>>> import numpy as np
>>> np.set_printoptions(suppress=True, linewidth=160)
>>> rd = lambda a: np.round(a, 3) + 0
>>> W0 = np.minimum.outer(np.arange(1, 10), np.arange(1, 10)) * 3
>>> print(W0)
[[ 3  3  3  3  3  3  3  3  3]
 [ 3  6  6  6  6  6  6  6  6]
 [ 3  6  9  9  9  9  9  9  9]
 [ 3  6  9 12 12 12 12 12 12]
 [ 3  6  9 12 15 15 15 15 15]
 [ 3  6  9 12 15 18 18 18 18]
 [ 3  6  9 12 15 18 21 21 21]
 [ 3  6  9 12 15 18 21 24 24]
 [ 3  6  9 12 15 18 21 24 27]]
>>> Lm = np.linalg.cholesky(W0)
>>> print(rd(Lm @ Lm.T))
[[ 3.  3.  3.  3.  3.  3.  3.  3.  3.]
 [ 3.  6.  6.  6.  6.  6.  6.  6.  6.]
 [ 3.  6.  9.  9.  9.  9.  9.  9.  9.]
 [ 3.  6.  9. 12. 12. 12. 12. 12. 12.]
 [ 3.  6.  9. 12. 15. 15. 15. 15. 15.]
 [ 3.  6.  9. 12. 15. 18. 18. 18. 18.]
 [ 3.  6.  9. 12. 15. 18. 21. 21. 21.]
 [ 3.  6.  9. 12. 15. 18. 21. 24. 24.]
 [ 3.  6.  9. 12. 15. 18. 21. 24. 27.]]
>>> print(np.linalg.matrix_power(W0, 2))
[[  81  153  216  270  315  351  378  396  405]
 [ 153  297  423  531  621  693  747  783  801]
 [ 216  423  612  774  909 1017 1098 1152 1179]
 [ 270  531  774  990 1170 1314 1422 1494 1530]
 [ 315  621  909 1170 1395 1575 1710 1800 1845]
 [ 351  693 1017 1314 1575 1791 1953 2061 2115]
 [ 378  747 1098 1422 1710 1953 2142 2268 2331]
 [ 396  783 1152 1494 1800 2061 2268 2412 2484]
 [ 405  801 1179 1530 1845 2115 2331 2484 2565]]
>>> print(rd(np.sort(np.abs(np.linalg.eigvals(W0)))))
[  0.771   0.838   0.97    1.204   1.635   2.507   4.648  12.445 109.981]
>>> print(rd(np.abs(np.linalg.eigvals(W0)).max()))
109.981
>>> print(W0 @ W0)
[[  81  153  216  270  315  351  378  396  405]
 [ 153  297  423  531  621  693  747  783  801]
 [ 216  423  612  774  909 1017 1098 1152 1179]
 [ 270  531  774  990 1170 1314 1422 1494 1530]
 [ 315  621  909 1170 1395 1575 1710 1800 1845]
 [ 351  693 1017 1314 1575 1791 1953 2061 2115]
 [ 378  747 1098 1422 1710 1953 2142 2268 2331]
 [ 396  783 1152 1494 1800 2061 2268 2412 2484]
 [ 405  801 1179 1530 1845 2115 2331 2484 2565]]
>>> print(np.allclose(W0 @ W0.T, W0.T @ W0))
True
>>> x0 = np.array([-1, -2, 2, -1, -1, 1, 2, 3, -3])
>>> y = W0 @ x0
>>> beta, lr = np.zeros(9), 1 / np.linalg.norm(W0, 2) ** 2
>>> for i in range(300):
...     beta -= lr * W0.T @ (W0 @ beta - y)
...     if i % 50 == 0: print(i, round(np.linalg.norm(W0 @ beta - y), 3))
... 
0 14.917
50 12.552
100 11.44
150 10.77
200 10.267
250 9.844
>>> print(rd(beta))
[-0.359 -0.478 -0.295 -0.131  0.172  0.565  0.737  0.512  0.039]
>>> ev, evecs = np.linalg.eigh(W0)
>>> x0 = np.array([0, 0, -2, 1, 2, 1, 0, 1, 2])
>>> print(rd(evecs * np.abs(ev) @ evecs.T))
[[ 3.  3.  3.  3.  3.  3.  3.  3.  3.]
 [ 3.  6.  6.  6.  6.  6.  6.  6.  6.]
 [ 3.  6.  9.  9.  9.  9.  9.  9.  9.]
 [ 3.  6.  9. 12. 12. 12. 12. 12. 12.]
 [ 3.  6.  9. 12. 15. 15. 15. 15. 15.]
 [ 3.  6.  9. 12. 15. 18. 18. 18. 18.]
 [ 3.  6.  9. 12. 15. 18. 21. 21. 21.]
 [ 3.  6.  9. 12. 15. 18. 21. 24. 24.]
 [ 3.  6.  9. 12. 15. 18. 21. 24. 27.]]
>>> print(x0 @ W0 @ x0)
594
>>> print(np.abs(W0).sum(axis=1).max(), rd(np.abs(ev).max()))
135 109.981
>>> print(x0 @ W0 @ x0 / (x0 @ x0), rd(ev[0]), rd(ev[-1]))
39.6 0.771 109.981
